% python3 -q
>>> import numpy as np
>>> import numpy.linalg as la
>>> np.set_printoptions(suppress=True, linewidth=200)
>>> def tidy(a):
...     return np.round(a, 1) + 0
... 
>>> u = np.array([2, 0, -1])
>>> rng = np.random.default_rng(49730)
>>> M = np.outer(rng.normal(size=16), u) + 0.3 * rng.normal(size=(16, 3))
>>> print(tidy(M))
[[ 1.2  0.2 -0.9]
 [-6.   0.2  2.5]
 [ 2.7  1.  -1. ]
 [-3.7 -0.1  2. ]
 [-3.5 -0.1  1.1]
 [-4.4 -0.2  2.1]
 [-0.1  0.1 -0.1]
 [ 1.3 -0.3 -1.1]
 [-3.4  0.2  0.8]
 [-0.7 -0.1  0.2]
 [ 0.   0.1  0. ]
 [-1.1 -0.1  0.4]
 [ 2.  -0.8 -1. ]
 [ 2.5  0.1 -1. ]
 [ 1.2  0.1 -0.2]
 [ 1.1  0.2 -0.7]]
>>> Ac = (M - M.mean(axis=0)) / M.std(axis=0)
>>> print(np.argwhere(np.abs(Ac) > 2))
[[ 1  0]
 [ 2  1]
 [12  1]]
>>> b = la.lstsq(np.delete(Ac, 2, axis=1), Ac[:, 2])[0]
>>> print(tidy(1 - np.var(Ac[:, 2] - np.delete(Ac, 2, axis=1) @ b)))
0.9
>>> print(np.abs(b).argmax())
0
>>> Ac = M - M.mean(axis=0)
>>> vecs = la.svd(Ac)[2][:1]
>>> B = Ac - Ac @ vecs.T @ vecs
>>> print(la.norm(B, axis=1).round(6).argmax())
2
>>> print(tidy(np.cov(Ac @ vecs.T, rowvar=False)))
8.8
>>> print(tidy((Ac @ vecs.T).std(axis=0)))
[2.9]
>>> mat = np.load("data.npy")
>>> print(mat)
[[  0.7  -3.4  -8.    1.1  -2.8  -2.3]
 [  4.   -1.2  29.9  -2.2  -4.2   8. ]
 [  3.2  -5.4  11.5   7.   -2.5   6.1]
 [  0.8  -4.1   2.2   9.2   9.9   3.4]
 [ -2.3   5.4 -12.4   2.1  14.9   2.9]
 [ -8.8  -4.8  -2.9  -6.9  -3.1   1.3]
 [  1.6   6.8 -15.1  -2.3  13.3  -1.9]
 [ 22.1 -11.2  -5.1 -12.3  -3.5   8.3]
 [  1.8 -11.8  -6.6   5.    0.4   9.7]
 [  2.1  12.4  -0.1   4.7   1.7   9.7]
 [ -1.2  14.   -0.3  19.8   4.4 -11.3]
 [  1.2  11.5  -2.8   9.6  -7.   -1.8]
 [  9.1   7.8  25.9   7.   -4.2 -11. ]
 [  0.2   6.8  14.2  -7.7   5.7   4.7]
 [ -8.1  -1.3  11.6  -9.   -2.8  18.1]
 [-11.2  -6.7  -7.3  -8.   -6.7  10.2]
 [  0.1   5.    1.5   2.1  -1.8   5.1]
 [ -9.6   2.9 -14.1   6.5   9.3 -10.5]
 [ -8.4  -5.8  -7.7  -5.1  -1.2   4.1]
 [ -1.5 -14.4   4.8  -0.1   7.8  -3.3]
 [-15.5  -1.4  -7.7   3.9  -6.1 -10.4]
 [ -3.   -4.5   5.7  -3.6  -7.3  11.1]
 [ -5.   12.5  -8.4  -4.5 -17.7   7.3]
 [  1.4  -0.5  -5.7 -12.6   2.3   1. ]
 [ -2.4  20.9   1.3  -2.4   5.3   0.1]
 [ -1.4 -10.8  10.8  -3.3   7.5  -1.3]
 [ -0.5  -2.6  -3.9  -5.5 -16.   17.1]
 [ -4.2  11.  -23.2  12.3   1.7  -4.2]
 [ -8.4  -4.    4.6  15.9   6.9  -5.1]
 [ -1.3  -7.5   7.2  -6.  -12.7  -1.7]
 [ -0.9  -2.7  -9.6   4.3   4.7   1.3]]
>>> dist = la.norm(mat[:, None] - mat[None], axis=-1)
>>> print(tidy(dist[:5, :5]))
[[ 0.  39.6 22.3 19.1 21.1]
 [39.6  0.  21.2 33.7 47.8]
 [22.3 21.2  0.  16.1 32.5]
 [19.1 33.7 16.1  0.  19.7]
 [21.1 47.8 32.5 19.7  0. ]]
>>> print(la.matrix_rank(dist ** 2))
8
>>> print(dist.shape)
(31, 31)
>>> print(np.flatnonzero(dist[24] < dist.mean() / 2))
[24]
>>> print(dist[24].round(6).argsort(kind="stable")[:4])
[24  9 16 11]
>>> print(np.unravel_index(dist.round(6).argmax(), dist.shape))
(np.int64(1), np.int64(27))
